In [1]: import numpy as np

In [2]: from numpy import linalg as LA

In [3]: np.set_printoptions(precision=4, suppress=True, linewidth=120)

In [4]: J = np.load("arr.npy")

In [5]: J
Out[5]: 
array([[ -1.7048, -20.8354,  40.2609,  20.4764],
       [  1.0967, -20.5087,  39.6702,  20.8508],
       [ -0.1117, -19.9621,  41.8144,  19.8894],
       [ -0.5984, -19.948 ,  39.6568,  19.6321],
       [ -0.0714, -19.9745,  41.0843,  19.4818],
       [ -0.8352, -20.4063,  40.9971,  21.5877],
       [ -0.5468, -20.0843,  40.4455,  21.5042],
       [ -0.3284, -19.6994,  40.7657,  19.1416],
       [ -0.4506, -19.8357,  40.1648,  18.7278],
       [ -0.6728, -20.3256,  40.8627,  19.6279],
       [  0.4167, -21.8953,  40.2125,  19.5558],
       [  1.994 , -20.1934,  38.9562,  19.5717],
       [  1.1716, -20.8585,  38.4422,  21.1795],
       [  0.6458, -20.5641,  40.8753,  19.9069],
       [ -0.8282, -19.7607,  41.2545,  18.6518],
       [ -0.3005, -18.0946,  40.1337,  17.3987],
       [  0.5677, -21.9056,  39.5238,  19.0895],
       [ -1.0805, -18.7146,  40.4378,  20.0215],
       [  2.058 , -20.7071,  39.4676,  20.6207],
       [  0.8258, -18.9576,  40.1732,  19.6557],
       [  0.6963, -21.8534,  41.1721,  18.9782],
       [ -0.9313, -18.525 ,  39.3219,  22.0697],
       [ -1.3658, -21.2204,  39.5631,  20.8775],
       [  0.7644, -20.8871,  40.6145,  19.4031],
       [  1.4214, -19.9568,  39.0301,  18.9442],
       [ -0.2432, -19.8314,  38.5355,  20.7271]])

In [6]: Xs = J - J.mean(axis=0)

In [7]: left, sv, vt = LA.svd(Xs, full_matrices=False)

In [8]: sv
Out[8]: array([5.7983, 5.5832, 4.6451, 3.0568])

In [9]: vt[0] * np.sign(vt[0, np.abs(vt[0]).argmax()])
Out[9]: array([ 0.663 , -0.488 , -0.4789,  0.305 ])

In [10]: np.abs(vt[0]).argmax()
Out[10]: np.int64(0)

In [11]: np.round(Xs.mean(axis=0), 4) + 0
Out[11]: array([0., 0., 0., 0.])

In [12]: print(np.abs(left[:, 0]).argmax())
12

In [13]: np.abs(vt[-1])
Out[13]: array([0.5462, 0.3131, 0.6784, 0.3788])

In [14]: LA.matrix_rank(Xs)
Out[14]: np.int64(4)

In [15]: x = np.array([-2, -3, -3, 1])

In [16]: np.sign((J @ x).round(6))
Out[16]: 
array([-1., -1., -1., -1., -1., -1., -1., -1., -1., -1., -1., -1., -1., -1., -1., -1., -1., -1., -1., -1., -1., -1.,
       -1., -1., -1., -1.])

In [17]: J @ np.eye(4)[2]
Out[17]: 
array([40.2609, 39.6702, 41.8144, 39.6568, 41.0843, 40.9971, 40.4455, 40.7657, 40.1648, 40.8627, 40.2125, 38.9562,
       38.4422, 40.8753, 41.2545, 40.1337, 39.5238, 40.4378, 39.4676, 40.1732, 41.1721, 39.3219, 39.5631, 40.6145,
       39.0301, 38.5355])

In [18]: blk = np.stack([J, -1 * J, J[::-1]])

In [19]: np.einsum("bij,cij->bc", blk, blk)
Out[19]: 
array([[ 62895.6454, -62895.6454,  62785.4664],
       [-62895.6454,  62895.6454, -62785.4664],
       [ 62785.4664, -62785.4664,  62895.6454]])

In [20]: LA.matrix_rank(blk.reshape(3, -1))
Out[20]: np.int64(2)

In [21]: LA.matrix_rank(blk)
Out[21]: array([4, 4, 4])

In [22]: E = np.load("sample8.npy")

In [23]: print(E)
[[ 1.     0.     0.     0.   ]
 [ 0.    -0.5    0.    -0.866]
 [ 0.     0.     1.     0.   ]
 [ 0.     0.866  0.    -0.5  ]]

In [24]: rng = np.random.default_rng(299753)

In [25]: idx = rng.permutation(4)

In [26]: B = E[:, idx] * rng.choice([-1, 1], 4)

In [27]: B
Out[27]: 
array([[-1.   , -0.   , -0.   , -0.   ],
       [-0.   ,  0.866, -0.   ,  0.5  ],
       [-0.   , -0.   , -1.   , -0.   ],
       [-0.   ,  0.5  , -0.   , -0.866]])

In [28]: left, _, vt = LA.svd(E.T @ B)

In [29]: idx
Out[29]: array([0, 3, 2, 1])

In [30]: left @ vt
Out[30]: 
array([[-1.,  0.,  0.,  0.],
       [ 0.,  0.,  0., -1.],
       [ 0.,  0., -1.,  0.],
       [ 0., -1.,  0.,  0.]])

In [31]: np.round(LA.lstsq(E, B)[0], 4) + 0
Out[31]: 
array([[-1.,  0.,  0.,  0.],
       [ 0.,  0.,  0., -1.],
       [ 0.,  0., -1.,  0.],
       [ 0., -1.,  0.,  0.]])

In [32]: C2 = E.T @ E

In [33]: np.trace(C2), (E ** 2).sum()
Out[33]: (np.float64(4.0), np.float64(4.0))

In [34]: LA.svd(E, compute_uv=False) ** 2
Out[34]: array([1., 1., 1., 1.])

In [35]: (E @ E.T).shape
Out[35]: (4, 4)

In [36]: LA.eigvalsh(C2)[::-1]
Out[36]: array([1., 1., 1., 1.])

In [37]: arr = np.load("block1.npy")

In [38]: arr
Out[38]: 
array([[-4.5767,  1.061 , -3.7991, -1.2952],
       [ 4.3726,  0.515 ,  6.7588, -3.2582],
       [-5.9019, 13.0324, 10.5685,  5.565 ],
       [ 4.3209, -2.4603, -5.7037,  0.3846],
       [-1.0953,  0.2873,  3.3497, -0.3744]])

In [39]: B = np.c_[arr[:, :1] @ np.array([[1]]), np.array([5, 4, 4, 5, 0])]

In [40]: B
Out[40]: 
array([[-4.5767,  5.    ],
       [ 4.3726,  4.    ],
       [-5.9019,  4.    ],
       [ 4.3209,  5.    ],
       [-1.0953,  0.    ]])

In [41]: LA.matrix_rank(np.c_[arr, B])
Out[41]: np.int64(5)

In [42]: LA.matrix_rank(B)
Out[42]: np.int64(2)

In [43]: print(LA.norm(E, axis=0))
[1. 1. 1. 1.]

In [44]: np.round(E.T @ E, 4) + 0
Out[44]: 
array([[1., 0., 0., 0.],
       [0., 1., 0., 0.],
       [0., 0., 1., 0.],
       [0., 0., 0., 1.]])

In [45]: LA.pinv(E)
Out[45]: 
array([[ 1.   ,  0.   ,  0.   ,  0.   ],
       [ 0.   , -0.5  ,  0.   ,  0.866],
       [ 0.   ,  0.   ,  1.   ,  0.   ],
       [ 0.   , -0.866,  0.   , -0.5  ]])

In [46]: B = np.array([[-4, 5, 0], [-5, 3, -1], [-1, -5, 5], [5, 1, 1]])

In [47]: np.einsum("ij->j", arr)
Out[47]: array([-2.8804, 12.4354, 11.1742,  1.0218])

In [48]: np.einsum("ij,ij->i", arr, arr)
Out[48]: array([ 38.1826,  75.6821, 347.3383,  57.4034,  12.6429])

In [49]: LA.matrix_rank(np.vstack([arr, B.T]))
Out[49]: np.int64(4)

In [50]: Q = arr.astype(float).copy()

In [51]: for j in range(4):
    ...:     Q[:, j] -= Q[:, :j] @ (Q[:, :j].T @ Q[:, j])
    ...:     Q[:, j] /= LA.norm(Q[:, j])
    ...: 

In [52]: np.round(Q.T @ Q, 4) + 0
Out[52]: 
array([[1., 0., 0., 0.],
       [0., 1., 0., 0.],
       [0., 0., 1., 0.],
       [0., 0., 0., 1.]])

In [53]: W0 = np.load("x.npy")

In [54]: W0
Out[54]: 
array([[-2,  1,  2],
       [ 2, -2,  1],
       [ 1,  2, -2]])

In [55]: (W0 @ W0)[0]
Out[55]: array([ 8,  0, -7])

In [56]: print(W0 @ np.ones(3))
[1. 1. 1.]

In [57]: idx = rng.permutation(3)

In [58]: print(idx)
[2 0 1]

In [59]: B = W0[idx][:, idx]

In [60]: np.diag(B)
Out[60]: array([-2, -2, -2])

In [61]: print(np.round(LA.det(B), 4), np.round(LA.det(W0[idx]), 4))
13.0 13.0

In [62]: np.trace(B)
Out[62]: np.int64(-6)

In [63]: feats = np.load("dump.npy")

In [64]: feats
Out[64]: 
array([[-0.4819,  1.8334,  0.6376],
       [-0.8032,  0.4097, -1.7852],
       [-1.7671, -0.6862,  0.6376]])

In [65]: w1 = np.array([[7, 4, 8, 7, 1], [0, 2, 5, 7, 8], [8, 1, 1, 5, 8]])

In [66]: beta = np.array([-2, 0, 2, 0, 2])

In [67]: H = np.maximum(feats @ w1 + beta, 0)

In [68]: print(H)
[[ 0.      2.3766  7.949  12.6479 21.2856]
 [ 0.      0.      0.      0.      0.    ]
 [ 0.      0.      0.      0.      0.    ]]

In [69]: (H > 0).mean(axis=0)
Out[69]: array([0.    , 0.3333, 0.3333, 0.3333, 0.3333])

In [70]: LA.matrix_rank(H)
Out[70]: np.int64(1)

In [71]: cent = np.array([[2, 3], [2, 1], [0, 0], [3, 0], [2, 2]])

In [72]: H @ cent
Out[72]: 
array([[85.2682, 44.9478],
       [ 0.    ,  0.    ],
       [ 0.    ,  0.    ]])

In [73]: (H @ cent).round(6).argmax(axis=1)
Out[73]: array([0, 0, 0])

In [74]: B = feats / np.sqrt((feats ** 2).mean(axis=1, keepdims=True))

In [75]: LA.matrix_rank(B) == LA.matrix_rank(feats)
Out[75]: np.True_

In [76]: B[1]
Out[76]: array([-0.6956,  0.3548, -1.546 ])

In [77]: round(float(np.trace(feats)), 4)
Out[77]: 0.5653

In [78]: np.round(np.abs(LA.eigvals(feats)).max(), 4)
Out[78]: np.float64(2.0)

In [79]: (feats - feats.T) / 2
Out[79]: 
array([[ 0.    ,  1.3183,  1.2023],
       [-1.3183,  0.    , -0.5495],
       [-1.2023,  0.5495,  0.    ]])

In [80]: (feats + feats.T) / 2
Out[80]: 
array([[-0.4819,  0.5151, -0.5648],
       [ 0.5151,  0.4097, -1.2357],
       [-0.5648, -1.2357,  0.6376]])

In [81]: print(np.allclose(feats, feats.T))
False

In [82]: print(np.round(LA.det(feats), 4))
8.0

In [83]: feats @ feats
Out[83]: 
array([[-2.367 , -0.57  , -3.1737],
       [ 3.2126, -0.0797, -2.3817],
       [ 0.2762, -3.9584,  0.5049]])

In [84]: A = np.array([[3, -6, -2, 4], [-3, 0, 2, 0], [-3, 6, -1, 2], [3, 0, 1, 0]])

In [85]: x = np.array([-1, 2, 2, 2])

In [86]: h1 = np.maximum(A @ x, 0)

In [87]: h1
Out[87]: array([ 0,  7, 17,  0])

In [88]: np.flatnonzero(h1 > 1e-9)
Out[88]: array([1, 2])

In [89]: print(np.tanh(A @ x))
[-1.      1.      1.     -0.7616]

In [90]: C2 = A.T @ A

In [91]: (A @ A.T).shape
Out[91]: (4, 4)

In [92]: LA.svd(A, compute_uv=False) ** 2
Out[92]: array([97.6993, 22.7302, 14.2541,  3.3163])

In [93]: np.trace(C2), (A ** 2).sum()
Out[93]: (np.int64(138), np.int64(138))

In [94]: C2
Out[94]: 
array([[ 36, -36,  -6,   6],
       [-36,  72,   6, -12],
       [ -6,   6,  10, -10],
       [  6, -12, -10,  20]])

In [95]: LA.matrix_rank(C2)
Out[95]: np.int64(4)

In [96]: LA.eigvalsh(C2)[::-1]
Out[96]: array([97.6993, 22.7302, 14.2541,  3.3163])

In [97]: x = np.ones(4)

In [98]: for _ in range(4):
    ...:     x = C2 @ x
    ...:     x /= LA.norm(x)
    ...:     print(round(x @ C2 @ x, 4))
    ...: 
67.9476
96.4973
97.6559
97.6974

In [99]: np.round(LA.eigvalsh(C2)[-1], 4)
Out[99]: np.float64(97.6993)

In [100]: x
Out[100]: array([-0.5124,  0.8327,  0.1101, -0.1789])

In [101]: np.trace(A)
Out[101]: np.int64(2)

In [102]: round(np.abs(LA.eigvals(A)).max(), 4)
Out[102]: np.float64(8.3246)

In [103]: (A - A.T) / 2
Out[103]: 
array([[ 0. , -1.5,  0.5,  0.5],
       [ 1.5,  0. , -2. ,  0. ],
       [-0.5,  2. ,  0. ,  0.5],
       [-0.5,  0. , -0.5,  0. ]])

In [104]: np.allclose(A, A.T)
Out[104]: False

In [105]: np.sort(np.abs(LA.eigvals(A)))
Out[105]: array([2.1623, 4.1623, 4.3246, 8.3246])

In [106]: w1 = np.array([[0, 0], [3, 3], [1, 2], [1, 3]])

In [107]: beta = np.array([2, 0])

In [108]: H = np.maximum(A @ w1 + beta, 0)

In [109]: print((H > 0).mean(axis=0))
[0.75 0.75]

In [110]: print((H > 0).astype(int))
[[0 0]
 [1 1]
 [1 1]
 [1 1]]

In [111]: cent = np.array([[-6, 2, 7], [5, -4, -8]])

In [112]: H @ cent
Out[112]: 
array([[  0,   0,   0],
       [ -4,  -8,  -4],
       [-16, -46, -29],
       [ -8,  -2,   5]])

In [113]: mat = np.load("case6.npy")

In [114]: mat
Out[114]: 
array([[ 5,  5,  5,  5,  5],
       [ 5, 10, 10, 10, 10],
       [ 5, 10, 15, 15, 15],
       [ 5, 10, 15, 20, 20],
       [ 5, 10, 15, 20, 25]])

In [115]: low = LA.cholesky(mat)

In [116]: np.diag(low) ** 2
Out[116]: array([5., 5., 5., 5., 5.])

In [117]: mat / np.sqrt(np.outer(np.diag(mat), np.diag(mat)))
Out[117]: 
array([[1.    , 0.7071, 0.5774, 0.5   , 0.4472],
       [0.7071, 1.    , 0.8165, 0.7071, 0.6325],
       [0.5774, 0.8165, 1.    , 0.866 , 0.7746],
       [0.5   , 0.7071, 0.866 , 1.    , 0.8944],
       [0.4472, 0.6325, 0.7746, 0.8944, 1.    ]])

In [118]: low @ low.T
Out[118]: 
array([[ 5.,  5.,  5.,  5.,  5.],
       [ 5., 10., 10., 10., 10.],
       [ 5., 10., 15., 15., 15.],
       [ 5., 10., 15., 20., 20.],
       [ 5., 10., 15., 20., 25.]])

In [119]: round(float(np.prod(np.diag(low)) ** 2), 4), round(float(LA.det(mat)), 4)
Out[119]: (3125.0, 3125.0)

In [120]: LA.eigvalsh(mat).min() > 0
Out[120]: np.True_
